In [1]: import numpy as np

In [2]: import numpy.linalg as la

In [3]: np.set_printoptions(precision=3, suppress=True, linewidth=100, legacy="1.25")

In [4]: rnd = lambda a: np.round(a, 3) + 0

In [5]: arr = np.loadtxt("mat.csv", delimiter=",")

In [6]: arr
Out[6]: 
array([[ 1.534,  0.514, -2.979,  1.292,  3.56 ],
       [-2.111, -2.08 , -2.009, -1.87 , -3.869],
       [ 7.882,  5.241,  4.106, -2.226, -0.894],
       [-0.078,  1.269,  3.777,  4.335, -6.207],
       [ 2.246,  0.301,  3.935, -3.035, -0.09 ],
       [ 2.862, 10.217,  3.185, -8.51 ,  2.958],
       [-1.882,  0.855,  3.684, -0.285,  5.182],
       [ 2.823,  2.784, -1.461,  8.432, -0.966],
       [-2.541,  1.328,  1.816, 10.797,  1.435],
       [-0.302, -2.051,  1.983,  1.244,  0.116],
       [ 1.123,  4.418, -0.693, -2.959,  0.794],
       [ 3.823,  1.211,  5.322,  1.559,  0.756],
       [-1.606, -0.45 , -0.472, -0.845,  3.916],
       [ 4.068, 10.145, -4.182, -4.94 ,  0.839],
       [-3.549, -2.114, -2.974,  5.461, -1.228],
       [-2.457,  5.033, -5.418, -4.361,  2.178],
       [ 2.799, -9.656,  0.24 , -1.985, -6.278],
       [-1.18 , -3.911, -3.762, -3.881,  4.522],
       [ 4.686, -1.262, -2.592, 10.542,  6.009],
       [ 4.565, -2.025, -3.865, -0.114, -4.086],
       [-2.361, -3.829, -4.217, -4.563, -3.502],
       [ 0.343,  6.251, -0.022, 10.445,  2.141]])

In [7]: other = np.c_[arr[:, :3] @ np.array([[-3, 1, 2], [3, -3, 0], [1, 0, 2]]), np.array([4, 3, 1, 5, 3, 1, 0, 2, 1, 3, 5, 3, 3, 3, 3, 2, 0, 0, 5, 2, 2, 4])]

In [8]: rnd(other)
Out[8]: 
array([[ -6.039,  -0.008,  -2.89 ,   4.   ],
       [ -1.916,   4.129,  -8.24 ,   3.   ],
       [ -3.817,  -7.841,  23.976,   1.   ],
       [  7.818,  -3.885,   7.398,   5.   ],
       [ -1.9  ,   1.343,  12.362,   3.   ],
       [ 25.25 , -27.789,  12.094,   1.   ],
       [ 11.895,  -4.447,   3.604,   0.   ],
       [ -1.578,  -5.529,   2.724,   2.   ],
       [ 13.423,  -6.525,  -1.45 ,   1.   ],
       [ -3.264,   5.851,   3.362,   3.   ],
       [  9.192, -12.131,   0.86 ,   5.   ],
       [ -2.514,   0.19 ,  18.29 ,   3.   ],
       [  2.996,  -0.256,  -4.156,   3.   ],
       [ 14.049, -26.367,  -0.228,   3.   ],
       [  1.331,   2.793, -13.046,   3.   ],
       [ 17.052, -17.556, -15.75 ,   2.   ],
       [-37.125,  31.767,   6.078,   0.   ],
       [-11.955,  10.553,  -9.884,   0.   ],
       [-20.436,   8.472,   4.188,   5.   ],
       [-23.635,  10.64 ,   1.4  ,   2.   ],
       [ -8.621,   9.126, -13.156,   2.   ],
       [ 17.702, -18.41 ,   0.642,   4.   ]])

In [9]: rnd(la.norm(la.qr(arr)[0].T @ other, axis=0) ** 2 / ((other ** 2).sum(axis=0) + 1e-12))
Out[9]: array([1.   , 1.   , 1.   , 0.267])

In [10]: la.matrix_rank(np.c_[arr, other])
Out[10]: 6
